$ python3 -q
>>> import numpy as np
>>> import numpy.linalg as la
>>> np.set_printoptions(precision=2, suppress=True, linewidth=200)
>>> M = np.loadtxt("run11.csv", delimiter=",")
>>> M
array([[ 1.39, -0.97,  6.42,  0.04, -0.29],
       [-6.33, -5.76, -2.92,  2.12, -4.  ],
       [-1.47, -0.31,  5.11,  2.49, -3.36],
       [-5.49, -4.7 , -1.86,  2.06, -4.62],
       [-1.41, -0.05,  6.05,  3.7 , -2.84],
       [-1.51, -0.49,  4.81,  0.74, -3.05],
       [-5.52, -6.2 , -3.05,  4.38, -5.32],
       [-3.08, -0.97,  3.86,  1.85, -1.92],
       [-3.08, -1.31,  6.97,  2.27, -3.48],
       [-5.52, -7.77, -1.98,  2.93, -2.77],
       [ 2.63, -0.34,  6.13, -0.59, -1.89],
       [ 1.04, -0.18,  7.42,  2.42, -0.89],
       [ 2.27, -0.01,  7.9 ,  2.43, -1.35],
       [ 1.56, -2.28,  6.69,  0.52, -0.08],
       [ 1.14, -0.13,  7.86,  1.72, -1.83],
       [-3.76,  0.52,  4.  ,  2.01, -2.3 ],
       [-4.41, -4.67, -2.82,  3.93, -3.71],
       [-0.84,  0.02,  4.96,  1.05, -3.55],
       [ 1.59, -1.21,  5.48,  0.18, -2.28],
       [ 1.37, -1.37,  4.39,  1.41, -0.67],
       [-2.19,  0.48,  5.83,  2.04, -1.3 ],
       [-1.56, -0.15,  4.62,  0.57, -2.77],
       [-3.24,  0.04,  4.17,  2.25, -2.49],
       [-5.9 , -6.4 , -1.62,  3.12, -4.64],
       [-2.67,  0.46,  3.95,  1.47, -1.87],
       [-0.72,  0.58,  6.27, -0.61, -1.23],
       [ 1.9 , -2.23,  7.1 ,  0.12, -0.2 ]])
>>> cent = M[[2, 14]].astype(float)
>>> for _ in range(4):
...     lab = la.norm(M[:, None] - cent, axis=-1).argmin(axis=1)
...     cent = np.array([M[lab == j].mean(axis=0) for j in range(2)])
... 
>>> lab
array([1, 0, 1, 0, 1, 1, 0, 1, 1, 0, 1, 1, 1, 1, 1, 1, 0, 1, 1, 1, 1, 1, 1, 0, 1, 1, 1])
>>> print(cent[1] - cent[0])
[ 5.02  5.45  8.09 -1.75  2.29]
>>> np.abs(cent[1] - cent[0]).argmax()
np.int64(2)
>>> other = np.c_[M[:, :2] @ np.array([[8, -2], [9, 6]]), np.array([4, 2, -5, 4, -1, 2, 4, -1, 2, -1, 1, 5, 0, -2, -1, -3, -3, 1, 3, -1, 1, -5, -1, -4, -2, 3, 2])]
>>> other
array([[   2.39,   -8.6 ,    4.  ],
       [-102.48,  -21.9 ,    2.  ],
       [ -14.55,    1.08,   -5.  ],
       [ -86.22,  -17.22,    4.  ],
       [ -11.73,    2.52,   -1.  ],
       [ -16.49,    0.08,    2.  ],
       [ -99.96,  -26.16,    4.  ],
       [ -33.37,    0.34,   -1.  ],
       [ -36.43,   -1.7 ,    2.  ],
       [-114.09,  -35.58,   -1.  ],
       [  17.98,   -7.3 ,    1.  ],
       [   6.7 ,   -3.16,    5.  ],
       [  18.07,   -4.6 ,    0.  ],
       [  -8.04,  -16.8 ,   -2.  ],
       [   7.95,   -3.06,   -1.  ],
       [ -25.4 ,   10.64,   -3.  ],
       [ -77.31,  -19.2 ,   -3.  ],
       [  -6.54,    1.8 ,    1.  ],
       [   1.83,  -10.44,    3.  ],
       [  -1.37,  -10.96,   -1.  ],
       [ -13.2 ,    7.26,    1.  ],
       [ -13.83,    2.22,   -5.  ],
       [ -25.56,    6.72,   -1.  ],
       [-104.8 ,  -26.6 ,   -4.  ],
       [ -17.22,    8.1 ,   -2.  ],
       [  -0.54,    4.92,    3.  ],
       [  -4.87,  -17.18,    2.  ]])
>>> la.matrix_rank(other)
np.int64(3)
>>> la.norm(la.qr(M)[0].T @ other, axis=0) ** 2 / ((other ** 2).sum(axis=0) + 1e-12)
array([1. , 1. , 0.1])
>>> np.round(la.norm(other - M @ la.lstsq(M, other)[0], axis=0), 2) + 0
array([ 0.  ,  0.  , 13.65])
